In [1]: import numpy as np

In [2]: from numpy import linalg as LA

In [3]: np.set_printoptions(precision=1, suppress=True, linewidth=140)

In [4]: W0 = np.load("test0.npy")

In [5]: W0
Out[5]: 
array([[  8,   0,   0,  10,   6,   6,   4,   0],
       [ -4,   0,   0,  -5,  -3,  -3,  -2,   0],
       [-12,   0,   0, -15,  -9,  -9,  -6,   0],
       [ 12,   0,   0,  15,   9,   9,   6,   0]])

In [6]: LA.lstsq(W0[:-1].T, W0[-1])[2]
Out[6]: np.int32(1)

In [7]: W0 @ LA.pinv(W0) @ W0
Out[7]: 
array([[  8.,   0.,   0.,  10.,   6.,   6.,   4.,   0.],
       [ -4.,   0.,   0.,  -5.,  -3.,  -3.,  -2.,   0.],
       [-12.,   0.,   0., -15.,  -9.,  -9.,  -6.,   0.],
       [ 12.,   0.,   0.,  15.,   9.,   9.,   6.,   0.]])

In [8]: Uu, sig, vt = LA.svd(W0)

In [9]: V = vt[:(sig > 1e-8).sum()]

In [10]: rng = np.random.default_rng(842895)

In [11]: x = W0[3] + -1 * W0[1] + rng.integers(2) * np.eye(8)[4]

In [12]: x
Out[12]: array([16.,  0.,  0., 20., 13., 12.,  8.,  0.])

In [13]: np.diag(V.T @ V)
Out[13]: array([0.3, 0. , 0. , 0.4, 0.1, 0.1, 0.1, 0. ])

In [14]: rank = LA.matrix_rank(W0)

In [15]: rank
Out[15]: np.int64(1)

In [16]: null = LA.svd(W0)[2][rank:].T

In [17]: np.round(null @ null.T, 1) + 0
Out[17]: 
array([[ 0.7,  0. ,  0. , -0.3, -0.2, -0.2, -0.1,  0. ],
       [ 0. ,  1. ,  0. ,  0. ,  0. ,  0. ,  0. ,  0. ],
       [ 0. ,  0. ,  1. ,  0. ,  0. ,  0. ,  0. ,  0. ],
       [-0.3,  0. ,  0. ,  0.6, -0.2, -0.2, -0.2,  0. ],
       [-0.2,  0. ,  0. , -0.2,  0.9, -0.1, -0.1,  0. ],
       [-0.2,  0. ,  0. , -0.2, -0.1,  0.9, -0.1,  0. ],
       [-0.1,  0. ,  0. , -0.2, -0.1, -0.1,  0.9,  0. ],
       [ 0. ,  0. ,  0. ,  0. ,  0. ,  0. ,  0. ,  1. ]])

In [18]: LA.matrix_rank(W0.T @ W0), LA.matrix_rank(W0 @ W0.T)
Out[18]: (np.int64(1), np.int64(1))

In [19]: np.allclose(W0 @ null, 0)
Out[19]: True

In [20]: [int(LA.matrix_rank(np.delete(W0, i, axis=0))) for i in range(4)]
Out[20]: [1, 1, 1, 1]

In [21]: null.shape
Out[21]: (8, 7)

In [22]: x = np.array([2, 3, 1, -1, 2, 2, -2, 1])

In [23]: W0 @ np.eye(8)[6]
Out[23]: array([ 4., -2., -6.,  6.])

In [24]: np.sign((W0 @ x).round(6))
Out[24]: array([ 1, -1, -1,  1])

In [25]: W0 @ (2 * x)
Out[25]: array([ 44, -22, -66,  66])

In [26]: LA.norm(W0 @ x) <= LA.norm(W0, 2) * LA.norm(x) + 1e-9
Out[26]: np.True_

In [27]: W0 @ x
Out[27]: array([ 22, -11, -33,  33])

In [28]: np.einsum("ij,j->i", W0, x)
Out[28]: array([ 22, -11, -33,  33])

In [29]: (W0 @ x).argmax()
Out[29]: np.int64(3)

In [30]: m1 = np.load("a.npy")

In [31]: m1
Out[31]: 
array([[21, 14, 19],
       [14, 34, 13],
       [19, 13, 21]])

In [32]: u, r1 = m1[1], m1[0]

In [33]: u @ u
Out[33]: np.int64(1521)

In [34]: u @ r1
Out[34]: np.int64(1017)

In [35]: pr = (u @ r1) / (u @ u) * u

In [36]: pr
Out[36]: array([ 9.4, 22.7,  8.7])

In [37]: LA.matrix_rank(np.outer(u, r1))
Out[37]: np.int64(1)

In [38]: round((r1 - pr) @ u, 1)
Out[38]: np.float64(0.0)

In [39]: vals, V = LA.eigh(m1)

In [40]: np.round(V.T @ V, 1) + 0
Out[40]: 
array([[1., 0., 0.],
       [0., 1., 0.],
       [0., 0., 1.]])

In [41]: np.abs(V[:, -1]).round(6).argmax()
Out[41]: np.int64(1)

In [42]: vals
Out[42]: array([ 2. , 17.7, 56.3])

In [43]: np.round(V.T @ m1 @ V, 1) + 0
Out[43]: 
array([[ 2. ,  0. ,  0. ],
       [ 0. , 17.7,  0. ],
       [ 0. ,  0. , 56.3]])

In [44]: np.abs(V[:, -1])
Out[44]: array([0.5, 0.6, 0.5])

In [45]: V @ np.diag(vals) @ V.T
Out[45]: 
array([[21., 14., 19.],
       [14., 34., 13.],
       [19., 13., 21.]])

In [46]: M2 = m1 / np.sqrt((m1 ** 2).mean(axis=1, keepdims=True))

In [47]: M2[0]
Out[47]: array([1.2, 0.8, 1. ])

In [48]: LA.matrix_rank(M2) == LA.matrix_rank(m1)
Out[48]: np.True_

In [49]: LA.norm(M2, axis=1)
Out[49]: array([1.7, 1.7, 1.7])

In [50]: LA.matrix_rank(m1 - m1.mean(axis=1, keepdims=True))
Out[50]: np.int64(2)

In [51]: vals, V = LA.eigh(m1)

In [52]: x = np.array([-1, -4, -8])

In [53]: LA.eigvalsh(m1[1:, 1:])
Out[53]: array([13., 42.])

In [54]: (np.sign(V[:, -1].round(6)) == np.sign(V[0, -1].round(6))).astype(int)
Out[54]: array([1, 1, 1])

In [55]: x @ m1 @ x
Out[55]: np.int64(3157)

In [56]: V * np.sqrt(vals) @ V.T
Out[56]: 
array([[3.7, 1.2, 2.4],
       [1.2, 5.6, 1.1],
       [2.4, 1.1, 3.8]])
